% ipython --no-banner

In [1]: import numpy as np

In [2]: from numpy import linalg as LA

In [3]: np.set_printoptions(precision=3, suppress=True, linewidth=200)

In [4]: K = np.load("sample10.npy")

In [5]: print(K)
[[-0.046 -0.298 -0.637 -0.71 ]
 [-0.501 -0.162 -0.581  0.621]
 [ 0.82  -0.399 -0.241  0.332]
 [ 0.273  0.852 -0.446  0.026]]

In [6]: rng = np.random.default_rng(55)

In [7]: labels = rng.permutation(4)

In [8]: print(labels)
[3 0 1 2]

In [9]: out = K[labels][:, labels]

In [10]: print(np.round(np.trace(out), 3))
-0.423

In [11]: print(np.sort(np.abs(LA.eigvals(out))))
[1. 1. 1. 1.]

In [12]: print(out)
[[ 0.026  0.273  0.852 -0.446]
 [-0.71  -0.046 -0.298 -0.637]
 [ 0.621 -0.501 -0.162 -0.581]
 [ 0.332  0.82  -0.399 -0.241]]

In [13]: print(np.allclose(out, K))
False

In [14]: print(LA.pinv(out))
[[ 0.026 -0.71   0.621  0.332]
 [ 0.273 -0.046 -0.501  0.82 ]
 [ 0.852 -0.298 -0.162 -0.399]
 [-0.446 -0.637 -0.581 -0.241]]

In [15]: print(np.round(LA.norm(K, 2), 3))
1.0

In [16]: print(np.round(LA.norm(K[1], 1), 3), round(LA.norm(K[1], np.inf), 3))
1.865 0.621

In [17]: print(round(LA.norm(K, 1), 3), round(float(LA.norm(K, np.inf)), 3))
1.905 1.865

In [18]: print(round(LA.norm(K) ** 2 / LA.norm(K, 2) ** 2, 3))
4.0

In [19]: print(LA.norm(K, axis=0))
[1. 1. 1. 1.]

In [20]: print(LA.eigvals(K))
[ 1.   +0.j    -0.212+0.977j -0.212-0.977j -1.   +0.j   ]

In [21]: print(np.round(np.einsum("ij,ji->", K, K), 3))
0.179

In [22]: print(np.round(LA.det(K.T), 3))
-1.0

In [23]: print(np.round(np.einsum("ii->", K), 3))
-0.423

In [24]: print(np.kron(np.eye(2, dtype=int), K))
[[-0.046 -0.298 -0.637 -0.71  -0.    -0.    -0.    -0.   ]
 [-0.501 -0.162 -0.581  0.621 -0.    -0.    -0.     0.   ]
 [ 0.82  -0.399 -0.241  0.332  0.    -0.    -0.     0.   ]
 [ 0.273  0.852 -0.446  0.026  0.     0.    -0.     0.   ]
 [-0.    -0.    -0.    -0.    -0.046 -0.298 -0.637 -0.71 ]
 [-0.    -0.    -0.     0.    -0.501 -0.162 -0.581  0.621]
 [ 0.    -0.    -0.     0.     0.82  -0.399 -0.241  0.332]
 [ 0.     0.    -0.     0.     0.273  0.852 -0.446  0.026]]
